>>> import numpy as np
>>> np.set_printoptions(precision=2, suppress=True, linewidth=140, sign=" ")
>>> rnd = lambda a: np.round(a, 2) + 0
>>> X = np.array([[0.14, 1.12, 0.96, -0.36, 0.76],
...     [-3.25, -1.22, -0.54, -4.96, 0.9],
...     [1.53, 0.9, 0.54, 2.16, -0.18]])
>>> U, s, vt = np.linalg.svd(X)
>>> evecs = vt[:(s > 1e-8).sum()]
>>> rng = np.random.default_rng(235403)
>>> vec = X[2] + -3 * X[0] + rng.integers(2) * np.eye(5)[4]
>>> rnd(vec)
array([ 1.11, -2.46, -2.34,  3.24, -2.46])
>>> np.linalg.matrix_rank(np.vstack([X, vec]))
np.int64(2)
>>> F = np.tril(np.array([[-2, 2, 1, 0, -1, 1],
...     [0, 2, 3, -2, 0, 0],
...     [-2, 3, -3, 3, 3, 2],
...     [-3, -1, 2, -3, -1, 2],
...     [-1, -1, -1, -1, 2, 0],
...     [1, 2, 3, 0, -2, -2]]), -1) + np.eye(6, dtype=int)
>>> F
array([[ 1,  0,  0,  0,  0,  0],
       [ 0,  1,  0,  0,  0,  0],
       [-2,  3,  1,  0,  0,  0],
       [-3, -1,  2,  1,  0,  0],
       [-1, -1, -1, -1,  1,  0],
       [ 1,  2,  3,  0, -2,  1]])
>>> # triangular, det is the product of the diagonal
>>> r0 = np.array([0, -1, 2, 2, 1, 1])
>>> A2 = F + np.outer(r0, np.eye(6)[3])
>>> np.linalg.matrix_rank(A2 - F)
np.int64(1)
>>> A2
array([[ 1.,  0.,  0.,  0.,  0.,  0.],
       [ 0.,  1.,  0., -1.,  0.,  0.],
       [-2.,  3.,  1.,  2.,  0.,  0.],
       [-3., -1.,  2.,  3.,  0.,  0.],
       [-1., -1., -1.,  0.,  1.,  0.],
       [ 1.,  2.,  3.,  1., -2.,  1.]])
>>> rnd(np.linalg.det(A2) / np.linalg.det(F)), rnd(1 + np.linalg.solve(F, r0)[3])
(np.float64(-8.0), np.float64(-8.0))
>>> np.linalg.matrix_rank(np.linalg.inv(A2) - np.linalg.inv(F), tol=1e-8)
np.int64(1)
>>> vec = np.array([1, 3, 1, -2, 0, -3])
>>> y = A2 @ vec
>>> y
array([  1.,   5.,   4., -10.,  -5.,   5.])
>>> rnd(np.linalg.solve(A2, y))
array([ 1.,  3.,  1., -2.,  0., -3.])
>>> print(rnd(np.linalg.solve(A2, 2 * y)))
[ 2.  6.  2. -4.  0. -6.]
>>> lab = rng.permutation(6)
>>> lab
array([ 0,  5,  3,  1,  2,  4])
>>> A2 = F[lab][:, lab]
>>> np.diag(A2)
array([ 1,  1,  1,  1,  1,  1])
>>> rnd(np.linalg.det(A2)), rnd(np.linalg.det(F[lab]))
(np.float64(1.0), np.float64(1.0))
>>> np.trace(A2)
np.int64(6)
>>> q, evecs = np.linalg.qr(F[:, :4])[0], np.linalg.qr(F[:, 4:])[0]
>>> s = np.linalg.svd(q.T @ evecs, compute_uv=False)
>>> (s > 0.9).sum()
np.int64(2)
>>> C2 = F.T @ F
>>> np.diag(C2)
array([ 16,  16,  15,   2,   5,   1])
>>> rnd(np.linalg.eigvalsh(C2)[::-1])
array([ 27.86,  17.69,   8.12,   1.23,   0.09,   0.  ])
>>> np.allclose(C2, C2.T)
True
>>> (F @ F.T).shape
(6, 6)
>>> C = np.array([[0, 0, 4], [-5, 1, 6]])
>>> J = np.repeat(C, 17 // 2, axis=0)
>>> J = J + 0.3 * rng.normal(size=J.shape)
>>> rnd(J)
array([[ 0.15,  0.47,  4.25],
       [ 0.19, -0.01,  4.03],
       [-0.01,  0.44,  3.95],
       [-0.36, -0.23,  4.1 ],
       [ 0.24, -0.08,  3.78],
       [-0.12,  0.06,  3.78],
       [ 0.2 ,  0.62,  3.91],
       [-0.38,  0.01,  3.89],
       [-4.92,  0.74,  5.51],
       [-4.87,  0.42,  6.18],
       [-4.94,  0.81,  6.23],
       [-5.2 ,  1.3 ,  6.06],
       [-4.63,  1.24,  6.08],
       [-4.9 ,  0.84,  5.44],
       [-4.97,  0.49,  6.21],
       [-5.29,  0.82,  5.93]])
>>> A2 = np.c_[J[:, :2] @ np.array([[4, -5], [-2, 0]]), np.array([-3, -4, -3, -5, 1, -1, -1, -3, 3, -5, -2, -2, -4, 2, -5, -2])]
>>> print(rnd(A2))
[[ -0.32  -0.77  -3.  ]
 [  0.77  -0.93  -4.  ]
 [ -0.95   0.07  -3.  ]
 [ -1.     1.82  -5.  ]
 [  1.13  -1.2    1.  ]
 [ -0.6    0.6   -1.  ]
 [ -0.43  -1.02  -1.  ]
 [ -1.53   1.89  -3.  ]
 [-21.15  24.59   3.  ]
 [-20.32  24.35  -5.  ]
 [-21.41  24.72  -2.  ]
 [-23.39  26.    -2.  ]
 [-21.    23.15  -4.  ]
 [-21.28  24.51   2.  ]
 [-20.85  24.83  -5.  ]
 [-22.81  26.46  -2.  ]]
>>> np.linalg.matrix_rank(A2)
np.int64(3)
>>> rnd(np.linalg.norm(A2 - J @ np.linalg.lstsq(J, A2)[0], axis=0))
array([ 0.  ,  0.  ,  8.78])
>>> rnd(np.linalg.lstsq(J, A2[:, 0])[0])
array([ 4., -2.,  0.])
>>> lab = J[:, 2] > np.median(J[:, 2])
>>> r0 = J[lab].mean(axis=0) - J[~lab].mean(axis=0)
>>> print(lab.astype(int))
[ 0  0  0  0  0  0  0  0  1  1  1  1  1  1  1  1]
>>> (((J - J.mean(axis=0)) @ r0 > 0) == lab).mean()
np.float64(1.0)
>>> rnd(r0)
array([-4.95,  0.67,  1.99])
>>> np.argsort(-np.abs(r0).round(6), kind="stable")
array([ 0,  2,  1])
>>> P = J @ np.linalg.solve(J.T @ J, J.T)
>>> np.linalg.matrix_rank(np.eye(16) - P)
np.int64(13)
>>> print(rnd(np.trace(P)))
3.0
>>> print(np.allclose(P @ P, P))
True
>>> Xc = J - J.mean(axis=0)
>>> evecs = np.linalg.svd(Xc)[2][:2]
>>> A2 = Xc - Xc @ evecs.T @ evecs
>>> rnd(np.linalg.norm(A2) / np.linalg.norm(Xc))
np.float64(0.08)
>>> rnd(np.diag(evecs.T @ evecs))
array([ 0.88,  0.97,  0.15])
>>> rnd((Xc @ evecs.T).std(axis=0))
array([ 2.7,  0.3])
>>> C2 = np.cov(J, rowvar=False)
>>> rnd(np.corrcoef(J.T))
array([[ 1.  , -0.74, -0.97],
       [-0.74,  1.  ,  0.74],
       [-0.97,  0.74,  1.  ]])
>>> rnd(C2)
array([[ 6.59, -0.87, -2.63],
       [-0.87,  0.21,  0.36],
       [-2.63,  0.36,  1.12]])
>>> rnd(np.linalg.eigvalsh(C2)[::-1])
array([ 7.77,  0.09,  0.06])
>>> rnd(np.median(J, axis=0))
array([-2.5 ,  0.48,  4.85])
>>> print(rnd(np.corrcoef(J[:, 1], J[:, 2])[0, 1]))
0.74
>>> np.argwhere(np.triu(np.abs(np.corrcoef(J.T)) > 0.8, 1))
array([[ 0,  2]])
>>> mat = np.array([[-1.0, 1.0, 0.0, 0.0, 0.0, 0.0, 0.0, 0.0],
...     [0.0, -1.0, 1.0, 0.0, 0.0, 0.0, 0.0, 0.0],
...     [0.0, 0.0, -1.0, 1.0, 0.0, 0.0, 0.0, 0.0],
...     [0.0, 0.0, 0.0, -1.0, 1.0, 0.0, 0.0, 0.0],
...     [0.0, 0.0, 0.0, 0.0, -1.0, 1.0, 0.0, 0.0],
...     [0.0, 0.0, 0.0, 0.0, 0.0, -1.0, 1.0, 0.0],
...     [0.0, 0.0, 0.0, 0.0, 0.0, 0.0, -1.0, 1.0],
...     [0.0, 0.0, 0.0, 0.0, 0.0, 0.0, 0.0, -1.0]])
>>> [int(np.linalg.matrix_rank(np.linalg.matrix_power(mat, p))) for p in range(1, 9)]
[8, 8, 8, 8, 8, 8, 8, 8]
>>> rnd(np.linalg.norm(mat, 2))
np.float64(1.97)
>>> rnd(np.linalg.norm(mat[4], 1)), rnd(np.linalg.norm(mat[4], np.inf))
(np.float64(2.0), np.float64(1.0))
>>> np.linalg.norm(mat, axis=1).argmax()
np.int64(0)
>>> vec = np.array([2, 0, 1, 0, -1, 2, 1, 1])
>>> mat @ np.ones(8)
array([ 0.,  0.,  0.,  0.,  0.,  0.,  0., -1.])
>>> E = np.array([[8, 0, 0, 0, 0, 0, 0],
...     [0, 2, 0, 0, 0, 0, 0],
...     [0, 0, 3, 0, 0, 0, 0],
...     [0, 0, 0, 1, 0, 0, 0],
...     [0, 0, 0, 0, 1, 0, 0],
...     [0, 0, 0, 0, 0, 5, 0],
...     [0, 0, 0, 0, 0, 0, 5]])
>>> r0 = np.array([0, 1, -1])
>>> np.correlate(E[3], E[4], "full")
array([ 0,  0,  0,  0,  0,  1,  0,  0,  0,  0,  0,  0,  0])
>>> np.array([np.convolve(row, r0, "same") for row in E])
array([[ 8, -8,  0,  0,  0,  0,  0],
       [ 0,  2, -2,  0,  0,  0,  0],
       [ 0,  0,  3, -3,  0,  0,  0],
       [ 0,  0,  0,  1, -1,  0,  0],
       [ 0,  0,  0,  0,  1, -1,  0],
       [ 0,  0,  0,  0,  0,  5, -5],
       [ 0,  0,  0,  0,  0,  0,  5]])
>>> np.cross(E[3, :3], E[4, :3])
array([ 0,  0,  0])
